% python3 -q
>>> import numpy as np
>>> from numpy import linalg as LA
>>> np.set_printoptions(precision=2, suppress=True, linewidth=120, sign=" ")
>>> basis = 10 * np.array([[1.4, -0.4, -2.1, -0.6, 2.0, 0.7], [0.9, 0.8, -0.4, 0.2, 0.3, 0.7]])
>>> rng = np.random.default_rng(37)
>>> lab = rng.integers(0, 2, 27)
>>> feats = basis[lab] + rng.normal(size=(27, 6))
>>> print(feats)
[[ 12.66  -4.64 -21.36  -5.31  20.9    6.01]
 [  8.9    7.97  -4.17   2.95   2.73   6.93]
 [  7.52   8.15  -4.94   3.89   3.15   7.18]
 [  9.1    6.83  -4.44   2.11   3.91   7.22]
 [ 12.68  -4.21 -21.14  -7.68  20.54   7.76]
 [ 13.09  -1.81 -20.68  -6.59  21.95   6.41]
 [  9.15   6.19  -5.1    3.75   2.     6.16]
 [  8.74   7.18  -5.25   0.98   2.83   8.51]
 [ 14.77  -1.74 -21.87  -5.83  20.26   7.51]
 [ 14.72  -5.73 -19.52  -6.01  19.5    7.25]
 [  8.41   6.74  -4.37   0.06   1.87   7.72]
 [ 14.48  -5.15 -23.25  -5.82  20.37   6.94]
 [  8.     8.06  -4.37   2.18   3.57   6.95]
 [  8.79   8.53  -3.74   1.12   2.9    7.66]
 [ 14.57  -4.32 -21.16  -7.05  20.22   8.07]
 [ 14.41  -4.47 -20.38  -6.    20.63   5.75]
 [ 13.58  -3.23 -19.89  -6.78  19.5    8.85]
 [ 14.37  -4.15 -20.51  -6.55  18.34   7.03]
 [  8.65   7.39  -3.99   1.12   2.51   5.13]
 [ 15.19  -2.58 -22.14  -7.6   20.39   7.79]
 [  8.54   6.88  -2.17   1.31   3.37   7.29]
 [  9.31   9.27  -2.62   0.53   2.87   8.09]
 [  9.17   7.35  -3.22   1.48   2.81   7.83]
 [  9.57   9.88  -3.31   2.     4.03   6.96]
 [  9.07   8.14  -4.41   2.26   3.17   7.17]
 [ 13.04  -3.43 -20.9   -6.15  19.85   6.33]
 [ 13.3   -2.14 -20.82  -5.26  20.68   6.25]]
>>> M2 = np.c_[feats[:, :1] @ np.array([[9]]), np.array([-2, -2, 0, 5, -2, -1, 5, -4, -4, 2, 1, 0, 1, 5, 0, 4, -2, -5, 1, -1, -4, -3, -1, 1, 5, -1, 0])]
>>> print(M2)
[[113.95  -2.  ]
 [ 80.08  -2.  ]
 [ 67.65   0.  ]
 [ 81.89   5.  ]
 [114.1   -2.  ]
 [117.79  -1.  ]
 [ 82.35   5.  ]
 [ 78.66  -4.  ]
 [132.93  -4.  ]
 [132.5    2.  ]
 [ 75.72   1.  ]
 [130.28   0.  ]
 [ 71.99   1.  ]
 [ 79.09   5.  ]
 [131.1    0.  ]
 [129.66   4.  ]
 [122.25  -2.  ]
 [129.29  -5.  ]
 [ 77.85   1.  ]
 [136.73  -1.  ]
 [ 76.87  -4.  ]
 [ 83.79  -3.  ]
 [ 82.56  -1.  ]
 [ 86.09   1.  ]
 [ 81.62   5.  ]
 [117.4   -1.  ]
 [119.71   0.  ]]
>>> print(LA.matrix_rank(np.c_[feats, M2]))
7
>>> print(np.round(LA.norm(M2 - feats @ LA.lstsq(feats, M2)[0], axis=0), 2) + 0)
[  0.    12.96]
>>> dist = LA.norm(feats[:, None] - feats[None], axis=-1)
>>> print(dist.mean(axis=1).argmax())
11
>>> print(np.unravel_index(dist.round(6).argmax(), dist.shape))
(np.int64(11), np.int64(21))
>>> print(np.flatnonzero(dist[4] < dist.mean() / 2))
[  0   4   5   8   9  11  14  15  16  17  19  25  26]
>>> print((dist + 1e9 * np.eye(27)).round(6).argmin(axis=1))
[ 25  24   1  24  14  26   1  10  19  17   7  14  24  22   4  25  14   9  12   8  22  13  13  13   1  26  25]
>>> print(dist.shape)
(27, 27)
>>> cen = feats - feats.mean(axis=0)
>>> U, sig, Vh = LA.svd(cen, full_matrices=False)
>>> print(sig)
[ 74.09   6.1    5.88   4.2    3.46   3.  ]
>>> print((np.sign(U[:, 0]) == np.sign(U[0, 0])).astype(int))
[ 1  0  0  0  1  1  0  0  1  1  0  1  0  0  1  1  1  1  0  1  0  0  0  0  0  1  1]
>>> print(round(float((sig ** 2).sum() ** 2 / (sig ** 4).sum()), 2))
1.04
>>> print(np.round(Vh[0] * np.sign(Vh[0, np.abs(Vh[0]).argmax()]), 2) + 0)
[ 0.18 -0.4  -0.6  -0.29  0.6   0.  ]
>>> print(np.searchsorted(np.cumsum(sig ** 2) / (sig ** 2).sum(), 0.9) + 1)
1
>>> X = np.loadtxt("x.csv", delimiter=",")
>>> print(X)
[[ 0.  3. -8.]
 [-3.  0.  1.]
 [ 8. -1.  0.]]
>>> def softmax(z):
...     e = np.exp(z - z.max(axis=-1, keepdims=True))
...     return e / e.sum(axis=-1, keepdims=True)
... 
>>> print(softmax(X[1] + 2))
[ 0.01  0.27  0.72]
>>> S = X @ X.T / np.sqrt(3)
>>> print(np.round(softmax(S), 2) + 0)
[[ 1.  0.  0.]
 [ 0.  1.  0.]
 [ 0.  0.  1.]]
>>> print(softmax(S).round(6).argmax(axis=1))
[ 0  1  2]
>>> print(np.round(softmax(S + np.triu(np.full(S.shape, -np.inf), 1)), 2) + 0)
[[ 1.  0.  0.]
 [ 0.  1.  0.]
 [ 0.  0.  1.]]
>>> print([round(float(x), 2) for x in LA.svd(X, compute_uv=False)[:3]])
[8.6, 8.6, 0.0]
>>> print(LA.cond(X) > 100)
True
>>> print(round(float(LA.norm(X[1] - X[0])), 2))
9.95
>>> print(LA.norm(X, axis=1))
[ 8.54  3.16  8.06]
>>> print(round(float(LA.norm(X[1], 1)), 2), np.round(LA.norm(X[1], np.inf), 2))
4.0 3.0
>>> print(round(float(LA.norm(X) ** 2 / LA.norm(X, 2) ** 2), 2))
2.0
>>> print(LA.norm(X, axis=1).argmax())
0
